% python3 -q
>>> import numpy as np
>>> np.set_printoptions(suppress=True, linewidth=160)
>>> X = 0.5 ** np.abs(np.subtract.outer(np.arange(8), np.arange(8)))
>>> X.round(2)
array([[1.  , 0.5 , 0.25, 0.12, 0.06, 0.03, 0.02, 0.01],
       [0.5 , 1.  , 0.5 , 0.25, 0.12, 0.06, 0.03, 0.02],
       [0.25, 0.5 , 1.  , 0.5 , 0.25, 0.12, 0.06, 0.03],
       [0.12, 0.25, 0.5 , 1.  , 0.5 , 0.25, 0.12, 0.06],
       [0.06, 0.12, 0.25, 0.5 , 1.  , 0.5 , 0.25, 0.12],
       [0.03, 0.06, 0.12, 0.25, 0.5 , 1.  , 0.5 , 0.25],
       [0.02, 0.03, 0.06, 0.12, 0.25, 0.5 , 1.  , 0.5 ],
       [0.01, 0.02, 0.03, 0.06, 0.12, 0.25, 0.5 , 1.  ]])
>>> vec = np.ones(8)
>>> for _ in range(4):
...     vec = X @ vec
...     vec /= np.linalg.norm(vec)
...     print(round(vec @ X @ vec, 2))
... 
2.56
2.57
2.57
2.57
>>> vec.round(2)
array([0.23, 0.33, 0.39, 0.43, 0.43, 0.39, 0.33, 0.23])
>>> F = np.load("run12.npy")
>>> F
array([[  9,   9,  21, -15,  12],
       [  9,   9,  21, -15,  12],
       [ 21,  21,  49, -35,  28],
       [-15, -15, -35,  25, -20],
       [ 12,  12,  28, -20,  16]])
>>> w, V = np.linalg.eigh(F)
>>> w.round(2) + 0
array([  0.,   0.,   0.,   0., 108.])
>>> np.unique(w.round(6) + 0, return_counts=True)[1]
array([4, 1])
>>> np.round(V.T @ V, 2) + 0
array([[1., 0., 0., 0., 0.],
       [0., 1., 0., 0., 0.],
       [0., 0., 1., 0., 0.],
       [0., 0., 0., 1., 0.],
       [0., 0., 0., 0., 1.]])
>>> np.round(np.linalg.eigvalsh(F @ F), 2) + 0
array([    0.,     0.,     0.,     0., 11664.])
>>> w.sum(), np.trace(F)
(np.float64(108.0), np.int64(108))
>>> np.abs(V[:, -1]).round(6).argmax()
np.int64(2)
>>> np.round(np.abs(V[:, -1]), 2)
array([0.29, 0.29, 0.67, 0.48, 0.38])
>>> m1 = np.array([[2, 5, 1, 0, 2],
...     [3, 17, 2, 0, 3],
...     [0, 0, 14, 4, 3],
...     [5, 1, 3, 12, 2],
...     [0, 5, 0, 5, 0]])
>>> w1 = np.array([[-3, 1, -1, 0, 2],
...     [-2, 1, -2, -1, 0],
...     [-3, 2, -1, 0, 2],
...     [0, 2, 3, -1, 3],
...     [2, -2, -1, -1, 0]])
>>> c = np.array([2, 7, 5, 5, 0])
>>> hid = np.maximum(m1 @ w1 + c, 0)
>>> hid
array([[ 0, 12,  0,  0,  6],
       [ 0, 25,  0,  0, 10],
       [ 0, 37,  0,  0, 40],
       [ 0, 39, 29,  0, 52],
       [ 0, 22, 10,  0, 15]])
>>> (hid > 0).mean(axis=0)
array([0. , 1. , 0.4, 0. , 1. ])
>>> Z = np.array([[2, 1], [2, 0], [2, 2], [2, 2], [1, 2]])
>>> hid @ Z
array([[ 30,  12],
       [ 60,  20],
       [114,  80],
       [188, 162],
       [ 79,  50]])
>>> vec = np.array([-2, -3, -2, 0, 3])
>>> target = m1 @ vec
>>> target
array([-15, -52, -19, -13, -15])
>>> np.round(np.linalg.solve(m1, target), 2) + 0
array([-2., -3., -2.,  0.,  3.])
>>> np.round(np.linalg.solve(m1.T, m1[4]), 2)
array([ 0., -0.,  0.,  0.,  1.])
>>> rng = np.random.default_rng(9966)
>>> Y = m1 + rng.integers(-2, 3, (5, 4)) @ rng.integers(-2, 3, (4, 5))
>>> Y
array([[ 2,  2,  8,  2,  2],
       [ 4, 20,  0,  2,  2],
       [-1,  5, 14,  8, 10],
       [ 5, -1,  1,  6,  4],
       [ 3,  3,  1,  2, -4]])
>>> Y - m1
array([[ 0, -3,  7,  2,  0],
       [ 1,  3, -2,  2, -1],
       [-1,  5,  0,  4,  7],
       [ 0, -2, -2, -6,  2],
       [ 3, -2,  1, -3, -4]])
>>> np.linalg.matrix_rank(Y - m1, tol=1e-8)
np.int64(4)
